% python3 -q
>>> import numpy as np
>>> np.set_printoptions(precision=2, suppress=True, linewidth=120)
>>> rd = lambda a: np.round(a, 2) + 0
>>> K = np.loadtxt("a.csv", delimiter=",")
>>> rd(K)
array([[ 0.94, -0.03, -0.25,  0.14,  0.05],
       [-0.03, -0.06,  0.65,  0.56,  0.11],
       [-0.25,  0.65, -0.38, -0.15,  0.36],
       [ 0.14,  0.56, -0.15,  1.22, -0.66],
       [ 0.05,  0.11,  0.36, -0.66,  1.28]])
>>> ev, evecs = np.linalg.eigh(K)
>>> x = np.array([2, 0, 1, 1, 0])
>>> rd(np.linalg.eigvalsh(K[1:, 1:]))
array([-0.99,  0.06,  1.  ,  1.99])
>>> rd(evecs * np.maximum(ev, 0) @ evecs.T)
array([[ 0.94, -0.08, -0.19,  0.16,  0.05],
       [-0.08,  0.34,  0.18,  0.44,  0.13],
       [-0.19,  0.18,  0.18,  0.  ,  0.33],
       [ 0.16,  0.44,  0.  ,  1.26, -0.67],
       [ 0.05,  0.13,  0.33, -0.67,  1.28]])
>>> rd(evecs * np.abs(ev) @ evecs.T)
array([[ 0.95, -0.12, -0.14,  0.17,  0.05],
       [-0.12,  0.73, -0.29,  0.31,  0.15],
       [-0.14, -0.29,  0.74,  0.14,  0.31],
       [ 0.17,  0.31,  0.14,  1.3 , -0.67],
       [ 0.05,  0.15,  0.31, -0.67,  1.28]])
>>> rd(np.linalg.eigvalsh(K).min())
np.float64(-1.0)
>>> ev, evecs = np.linalg.eigvalsh(K)
Traceback (most recent call last):
  File "<python-input-11>", line 1, in <module>
    ev, evecs = np.linalg.eigvalsh(K)
    ^^^^^^^^^
ValueError: too many values to unpack (expected 2)
>>> ev, evecs = np.linalg.eigh(K)
>>> np.unique(ev.round(6) + 0, return_counts=True)[1]
array([1, 1, 2, 1])
>>> ev.sum(), rd(np.trace(K))
(np.float64(3.0), np.float64(3.0))
>>> U, sv, Vt = np.linalg.svd(K)
>>> rd(sv)
array([2., 1., 1., 1., 0.])
>>> out = U[:, :4] @ np.diag(sv[:4]) @ Vt[:4]
>>> rd(out)
array([[ 0.94, -0.03, -0.25,  0.14,  0.05],
       [-0.03, -0.06,  0.65,  0.56,  0.11],
       [-0.25,  0.65, -0.38, -0.15,  0.36],
       [ 0.14,  0.56, -0.15,  1.22, -0.66],
       [ 0.05,  0.11,  0.36, -0.66,  1.28]])
>>> np.linalg.matrix_rank(out)
np.int64(4)
>>> rd(np.linalg.norm(K - out, 2)), rd(sv[4])
(np.float64(0.0), np.float64(0.0))
>>> rd(np.einsum("ii->", K))
np.float64(3.0)
>>> rd(np.linalg.eigvals(K).sum().real)
np.float64(3.0)
>>> rd(np.einsum("ij,ji->", K, K))
np.float64(7.0)
>>> rd(np.poly(K))
array([ 1., -3.,  1.,  3., -2.,  0.])
>>> mat = np.array([[9, 3, 9, 2, 8, 4], [6, 6, 0, 7, 3, 5], [9, 7, 7, 8, 4, 9]])
>>> mat
array([[9, 3, 9, 2, 8, 4],
       [6, 6, 0, 7, 3, 5],
       [9, 7, 7, 8, 4, 9]])
>>> rng = np.random.default_rng(785860)
>>> out = mat + rng.integers(-2, 3, (3, 1)) @ rng.integers(-2, 3, (1, 6))
>>> out
array([[ 5,  5,  7,  0,  8,  6],
       [ 6,  6,  0,  7,  3,  5],
       [ 5,  9,  5,  6,  4, 11]])
>>> np.linalg.matrix_rank(out - mat, tol=1e-8)
np.int64(1)
>>> out - mat
array([[-4,  2, -2, -2,  0,  2],
       [ 0,  0,  0,  0,  0,  0],
       [-4,  2, -2, -2,  0,  2]])
>>> W1 = np.array([[1, -2, 1, -2],
...     [-2, 3, -3, -2],
...     [-3, -3, -2, -1],
...     [-1, 1, 0, 3],
...     [0, -1, -1, 0],
...     [0, -3, -3, -1]])
>>> b = np.array([1, 1, 3, 1])
>>> act = np.maximum(out @ W1 + b, 0)
>>> (act > 0).mean(axis=0)
array([0., 0., 0., 0.])
>>> np.linalg.matrix_rank(act)
np.int64(0)
>>> (act > 0).astype(int)
array([[0, 0, 0, 0],
       [0, 0, 0, 0],
       [0, 0, 0, 0]])
>>> cent = np.array([[-2, 1], [-1, -1], [1, -3], [3, 2]])
>>> act @ cent
array([[0, 0],
       [0, 0],
       [0, 0]])
>>> W1 @ cent
array([[-5, -4],
       [-8,  0],
       [ 4,  4],
       [10,  4],
       [ 0,  4],
       [-3, 10]])
>>> (act @ cent).round(6).argmax(axis=1)
array([0, 0, 0])
>>> X = np.array([[0, 1, 0, 0, 0],
...     [0, 0, 1, 0, 0],
...     [0, 0, 0, 1, 0],
...     [0, 0, 0, 0, 1],
...     [1, 0, 0, 0, 0]])
>>> # orthonormal columns
>>> out = X / np.linalg.norm(X, axis=1, keepdims=True)
>>> G = out @ out.T
>>> G
array([[1., 0., 0., 0., 0.],
       [0., 1., 0., 0., 0.],
       [0., 0., 1., 0., 0.],
       [0., 0., 0., 1., 0.],
       [0., 0., 0., 0., 1.]])
>>> rd(np.linalg.norm(out, axis=1))
array([1., 1., 1., 1., 1.])
>>> G[0]
array([1., 0., 0., 0., 0.])
>>> (np.abs(G) > 0.9).astype(int)
array([[1, 0, 0, 0, 0],
       [0, 1, 0, 0, 0],
       [0, 0, 1, 0, 0],
       [0, 0, 0, 1, 0],
       [0, 0, 0, 0, 1]])
>>> x = np.array([-6, -9, 2, -6, -3])
>>> rd(np.abs(np.linalg.eigvals(X)))
array([1., 1., 1., 1., 1.])
>>> lab = rng.permutation(5)
>>> out = X[:, lab] * rng.choice([-1, 1], 5)
>>> out
array([[1, 0, 0, 0, 0],
       [0, 0, 1, 0, 0],
       [0, 1, 0, 0, 0],
       [0, 0, 0, 1, 0],
       [0, 0, 0, 0, 1]])
>>> U, _, Vt = np.linalg.svd(X.T @ out)
>>> U @ Vt
array([[0., 0., 0., 0., 1.],
       [1., 0., 0., 0., 0.],
       [0., 0., 1., 0., 0.],
       [0., 1., 0., 0., 0.],
       [0., 0., 0., 1., 0.]])
>>> lab
array([1, 3, 2, 4, 0])
>>> f, v = X[3], X[0]
>>> f @ v
np.int64(0)
>>> p = (f @ v) / (f @ f) * f
>>> np.outer(f, v)
array([[0, 0, 0, 0, 0],
       [0, 0, 0, 0, 0],
       [0, 0, 0, 0, 0],
       [0, 0, 0, 0, 0],
       [0, 1, 0, 0, 0]])
>>> p
array([0., 0., 0., 0., 0.])
>>> A = np.array([[-2.25, 1.17, 3.5, -2.1],
...     [0.19, 0.19, -1.2, 1.14],
...     [-0.35, -0.3, 2.05, -1.93],
...     [-0.63, -0.48, 2.15, -2.13]])
>>> # null space of dimension 1
>>> W1 = np.array([[-1, 1, -5, 1], [-3, 2, 1, 0], [0, -2, 4, -4], [-2, -1, -1, 1]])
>>> b = np.array([1, -4, 1, 5])
>>> act = np.maximum(A @ W1 + b, 0)
>>> np.linalg.matrix_rank(act)
np.int64(3)
>>> cent = np.array([[-5, 4, 0], [1, -1, 5], [-2, 4, 0], [-4, 0, 5]])
>>> (act @ cent).round(6).argmax(axis=1)
array([1, 2, 1, 1])
>>> W1 @ cent
array([[ 12, -25,  10],
       [ 15, -10,  10],
       [  6,  18, -30],
       [  7, -11,   0]])
>>> feats = np.load("m.npy")
>>> feats
array([[3, 2, 0, 3, 1],
       [3, 2, 0, 3, 1],
       [5, 4, 2, 5, 3],
       [4, 3, 1, 4, 2],
       [4, 3, 1, 4, 2],
       [3, 2, 0, 3, 1]])
>>> # columns 0 and 3 are equal
>>> U, sv, Vt = np.linalg.svd(feats)
>>> rd(sv)
array([15.4 ,  1.69,  0.  ,  0.  ,  0.  ])
>>> out = U[:, :2] @ np.diag(sv[:2]) @ Vt[:2]
>>> rd(np.abs(feats - out).max())
np.float64(0.0)
>>> np.linalg.matrix_rank(out)
np.int64(2)
>>> np.linalg.matrix_rank(feats, rtol=0.05)
np.int64(2)
>>> rd(np.linalg.norm(feats - out) / np.linalg.norm(feats))
np.float64(0.0)
>>> out = np.array([[3, 3, 2, -2], [-2, -3, -1, -1], [-3, 1, 3, -3], [0, -2, 2, -2]])
>>> F = out + out.T
>>> F
array([[ 6,  1, -1, -2],
       [ 1, -6,  0, -3],
       [-1,  0,  6, -1],
       [-2, -3, -1, -4]])
>>> # symmetric
>>> ev, evecs = np.linalg.eigh(F)
>>> x = np.array([0, 3, 1, 3])
>>> rd(x @ F @ x / (x @ x)), rd(ev[0]), rd(ev[-1])
(np.float64(-7.58), np.float64(-8.2), np.float64(7.14))
>>> np.abs(F).sum(axis=1).max(), rd(np.abs(ev).max())
(np.int64(10), np.float64(8.2))
>>> rd(evecs * np.abs(ev) @ evecs.T)
array([[ 6.36,  0.63, -0.82, -0.69],
       [ 0.63,  6.23,  0.23,  2.58],
       [-0.82,  0.23,  6.1 , -0.11],
       [-0.69,  2.58, -0.11,  4.78]])
>>> rd(np.linalg.eigvalsh(F[1:, 1:]))
array([-8.19, -1.92,  6.11])
>>> x @ F @ x
np.int64(-144)
>>> rd(np.linalg.norm(F[2], 1)), rd(np.linalg.norm(F[2], np.inf))
(np.float64(8.0), np.float64(6.0))
>>> rd(np.linalg.norm(F, 2))
np.float64(8.2)
>>> rd(np.linalg.norm(F, axis=0))
array([6.48, 6.78, 6.16, 5.48])
>>> np.linalg.norm(F, axis=1).argmax()
np.int64(1)
>>> rd(np.linalg.norm(F, 1)), rd(np.linalg.norm(F, np.inf))
(np.float64(10.0), np.float64(10.0))
>>> ev, evecs = np.linalg.eig(F)
>>> rd(np.sort(np.linalg.eigvals(F.T)))
array([-8.2 , -2.54,  5.6 ,  7.14])
>>> rd(ev)
array([ 7.14,  5.6 , -2.54, -8.2 ])
>>> rd(F @ evecs[:, 0] - ev[0] * evecs[:, 0])
array([0., 0., 0., 0.])
